$ ipython --no-banner

In [1]: import numpy as np

In [2]: np.set_printoptions(precision=2, suppress=True, linewidth=160, floatmode="fixed")

In [3]: rnd = lambda a: np.round(a, 2) + 0

In [4]: K = np.load("data.npy")

In [5]: K
Out[5]: 
array([[3, 0, 0, 0],
       [0, 1, 0, 0],
       [0, 0, 0, 0],
       [0, 0, 1, 0]])

In [6]: # triangular, det is the product of the diagonal

In [7]: Uu, sv, Vt = np.linalg.svd(K)

In [8]: np.argmax(sv[:-1] / (sv[1:] + 1e-6)) + 1
Out[8]: np.int64(3)

In [9]: M2 = Uu[:, :3] @ np.diag(sv[:3]) @ Vt[:3]

In [10]: rnd(np.linalg.norm(K - M2) / np.linalg.norm(K))
Out[10]: np.float64(0.0)

In [11]: np.linalg.matrix_rank(M2)
Out[11]: np.int64(3)

In [12]: np.linalg.matrix_rank(K, rtol=0.05)
Out[12]: np.int64(3)

In [13]: print(rnd(np.linalg.norm(K, 2) / np.linalg.norm(K)))
0.9

In [14]: M = np.loadtxt("run11.csv", delimiter=",")

In [15]: rnd(M)
Out[15]: 
array([[ 0.25, -0.03, -0.21,  0.26,  0.27],
       [-0.03,  0.00,  0.02, -0.03, -0.03],
       [-0.21,  0.02,  0.17, -0.22, -0.23],
       [ 0.26, -0.03, -0.22,  0.27,  0.29],
       [ 0.27, -0.03, -0.23,  0.29,  0.30]])

In [16]: # a projection of rank 1

In [17]: rank = np.linalg.matrix_rank(M)

In [18]: rank
Out[18]: np.int64(1)

In [19]: null = np.linalg.svd(M)[2][rank:].T

In [20]: print([int(np.linalg.matrix_rank(np.delete(M, i, axis=0))) for i in range(5)])
[1, 1, 1, 1, 1]

In [21]: [int(np.linalg.matrix_rank(M[:i])) for i in range(1, len(M) + 1)]
Out[21]: [1, 1, 1, 1, 1]

In [22]: print(np.linalg.matrix_rank(M.T @ M), np.linalg.matrix_rank(M @ M.T))
1 1

In [23]: rnd(null @ null.T)
Out[23]: 
array([[ 0.75,  0.03,  0.21, -0.26, -0.27],
       [ 0.03,  1.00, -0.02,  0.03,  0.03],
       [ 0.21, -0.02,  0.83,  0.22,  0.23],
       [-0.26,  0.03,  0.22,  0.73, -0.29],
       [-0.27,  0.03,  0.23, -0.29,  0.70]])

In [24]: null.shape
Out[24]: (5, 4)
